% python3 -q
>>> import numpy as np
>>> np.set_printoptions(precision=4, suppress=True, linewidth=160)
>>> M2 = np.array([[-1, 3, -3, 2, 1],
...     [3, -2, 3, -2, 1],
...     [2, 0, -2, 0, 0],
...     [0, 0, 0, 0, 3],
...     [3, -1, -1, 1, -1]])
>>> K = np.triu(M2)
>>> K
array([[-1,  3, -3,  2,  1],
       [ 0, -2,  3, -2,  1],
       [ 0,  0, -2,  0,  0],
       [ 0,  0,  0,  0,  3],
       [ 0,  0,  0,  0, -1]])
>>> # rows and columns are dependent
>>> np.unique(K.round(6), axis=0).shape
(5, 5)
>>> round(np.trace(np.linalg.pinv(K) @ K), 4)
np.float64(4.0)
>>> gram = K.T @ K
>>> (K @ K.T).shape
(5, 5)
>>> np.round(np.linalg.eigvalsh(gram)[::-1], 4) + 0
array([41.1765, 12.1314,  2.2685,  0.4236,  0.    ])
>>> np.allclose(gram, gram.T)
True
>>> M = np.loadtxt("sample0.csv", delimiter=",")
>>> M
array([[-1.8,  0.9,  1.2, -0.9, -1.4, -0.5, -1.4,  0.2,  0.6,  0.2,  0.4],
       [ 2.1,  0.3,  0.6,  0.1, -1.8, -1.6,  0.5,  0.2, -2. ,  0.2,  0.6],
       [ 3.3,  0.2,  0.6, -1.5,  0.1, -1.1, -1.5,  0.3,  1. , -1.2, -1.9],
       [-1.2,  0. ,  0.1,  0.4,  0.1, -0.8, -0.3, -0.2,  0.8,  0.3, -0.5],
       [ 0.3,  0.1,  0.2, -1.4,  0.9, -0.4,  0.2,  0.8, -0.1, -1.2, -1.3],
       [ 2.1, -1.3,  0.1,  1.8,  0.8, -2.7, -0.1, -0.8,  0.3, -1.1, -0.9],
       [-0.9, -0.2,  0. , -0.7,  0. ,  0.8, -0.4, -1. ,  1. ,  0.7, -0.4],
       [-7.5, -1. ,  0.8,  1.2,  0.3, -0.3, -0.7,  1.7, -0.4, -1.4, -1.3],
       [ 1.2,  0.3,  1.4,  0.5,  0.5, -1.3, -1.8,  0.4,  1.4,  0.1,  0.5],
       [ 1.5,  2.3, -1.2, -0.9,  1.7, -0.7,  0.7,  2.1,  0.4, -0.5,  1.6]])
>>> W = np.array([[1, -3, -1, 1, 2],
...     [3, -2, 3, -3, 3],
...     [2, 3, -1, -2, 2],
...     [3, -2, -2, 2, 0],
...     [-3, -1, 1, 3, -2],
...     [-1, 2, -1, -2, -2],
...     [0, 2, 3, 0, -3],
...     [-2, -3, -2, 1, 0],
...     [3, 3, 1, 0, 0],
...     [1, 3, -2, 0, 1],
...     [-3, 1, 1, 0, 2]])
>>> b = np.array([3, 0, 0, 1, 3])
>>> hid = np.maximum(M @ W + b, 0)
>>> np.linalg.matrix_rank(hid)
np.int64(5)
>>> (hid > 0).mean(axis=0)
array([0.7, 0.4, 0.5, 0.7, 0.8])
>>> (hid > 0).astype(int)
array([[1, 1, 1, 0, 1],
       [1, 0, 0, 0, 1],
       [1, 0, 0, 1, 1],
       [1, 1, 1, 1, 1],
       [0, 0, 1, 1, 0],
       [1, 0, 0, 1, 1],
       [1, 1, 1, 0, 1],
       [0, 1, 0, 1, 0],
       [1, 0, 0, 1, 1],
       [0, 0, 1, 1, 1]])
>>> basis = np.array([[5, 5], [5, 1], [1, 5], [5, 0], [3, 0]])
>>> (hid @ basis).round(6).argmax(axis=1)
array([0, 0, 0, 0, 1, 0, 0, 0, 0, 0])
>>> W @ basis
array([[  0,  -3],
       [  2,  28],
       [ 20,   8],
       [ 13,   3],
       [-10, -11],
       [-12,  -8],
       [  4,  17],
       [-22, -23],
       [ 31,  23],
       [ 21,  -2],
       [ -3,  -9]])
>>> M2 = np.array([[-8, -9],
...     [9, -2],
...     [-4, 3],
...     [4, -9],
...     [-5, 2],
...     [-1, -5],
...     [5, 6],
...     [0, -3],
...     [-9, 5],
...     [2, -2],
...     [-1, 1]])
>>> np.einsum("ij,ij->i", M, M)
array([11.07, 15.36, 23.15,  3.37,  6.89, 20.04,  4.79, 66.7 , 11.3 , 21.04])
